In [1]: import numpy as np

In [2]: np.set_printoptions(precision=3, suppress=True, linewidth=160)

In [3]: arr = np.loadtxt("layer2.csv", delimiter=",")

In [4]: arr
Out[4]: 
array([[ 0.,  0.,  0.],
       [11.,  8., 12.],
       [14., 10., 17.],
       [ 0.,  0.,  0.],
       [ 0.,  0.,  0.],
       [ 0.,  0.,  0.],
       [14., 10., 17.],
       [ 8.,  6.,  7.],
       [14., 10., 17.],
       [14., 10., 17.],
       [11.,  8., 12.],
       [ 0.,  0.,  0.],
       [ 2.,  2.,  0.],
       [ 2.,  2.,  0.],
       [11.,  8., 12.],
       [ 8.,  6.,  7.],
       [ 2.,  2.,  0.],
       [ 0.,  0.,  0.],
       [14., 10., 17.]])

In [5]: G = np.cov(arr, rowvar=False)

In [6]: np.corrcoef(arr.T)
Out[6]: 
array([[1.   , 0.999, 0.989],
       [0.999, 1.   , 0.981],
       [0.989, 0.981, 1.   ]])

In [7]: arr.std(axis=0)
Out[7]: array([5.897, 4.171, 7.312])

In [8]: np.polyfit(arr[:, 0], arr[:, 1], 1)
Out[8]: array([0.707, 0.194])

In [9]: np.argwhere(np.triu(np.abs(np.corrcoef(arr.T)) > 0.8, 1))
Out[9]: 
array([[0, 1],
       [0, 2],
       [1, 2]])

In [10]: G.shape
Out[10]: (3, 3)

In [11]: np.argsort(-arr.std(axis=0).round(6), kind="stable")
Out[11]: array([2, 0, 1])

In [12]: G
Out[12]: 
array([[36.702, 25.93 , 44.991],
       [25.93 , 18.363, 31.573],
       [44.991, 31.573, 56.433]])

In [13]: round(np.corrcoef(arr[:, 0], arr[:, 1])[0, 1], 3)
Out[13]: np.float64(0.999)

In [14]: evals, evecs = np.linalg.eigh(G)

In [15]: x = np.array([2, -2, 3])

In [16]: evecs * np.abs(evals) @ evecs.T
Out[16]: 
array([[36.702, 25.93 , 44.991],
       [25.93 , 18.363, 31.573],
       [44.991, 31.573, 56.433]])

In [17]: np.round(np.abs(G).sum(axis=1).max(), 3), round(np.abs(evals).max(), 3)
Out[17]: (np.float64(132.997), np.float64(110.703))

In [18]: np.linalg.eigvalsh(G[1:, 1:])
Out[18]: array([ 0.53 , 74.265])

In [19]: rng = np.random.default_rng(60)

In [20]: X = (rng.random((4, 4)) < 0.3) + np.eye(4)

In [21]: X /= X.sum(axis=1, keepdims=True)

In [22]: X
Out[22]: 
array([[0.333, 0.333, 0.333, 0.   ],
       [0.   , 1.   , 0.   , 0.   ],
       [0.   , 0.   , 0.5  , 0.5  ],
       [0.   , 0.   , 0.   , 1.   ]])

In [23]: W = np.array([[-2, 1, 2], [-2, 1, 2], [-2, -1, 2], [-2, 0, -1]])

In [24]: b = np.array([3, 2, -3])

In [25]: hid = np.maximum(X @ W + b, 0)

In [26]: (hid > 0).astype(int)
Out[26]: 
array([[1, 1, 0],
       [1, 1, 0],
       [1, 1, 0],
       [1, 1, 0]])

In [27]: np.linalg.matrix_rank(hid)
Out[27]: np.int64(2)

In [28]: (hid > 0).mean(axis=0)
Out[28]: array([1., 1., 0.])

In [29]: C = np.array([[2, 3, 2], [2, 1, 0], [2, 1, 0]])

In [30]: W @ C
Out[30]: 
array([[ 2, -3, -4],
       [ 2, -3, -4],
       [-2, -5, -4],
       [-6, -7, -4]])

In [31]: hid @ C
Out[31]: 
array([[6.667, 5.333, 2.   ],
       [8.   , 6.   , 2.   ],
       [5.   , 4.5  , 2.   ],
       [6.   , 5.   , 2.   ]])
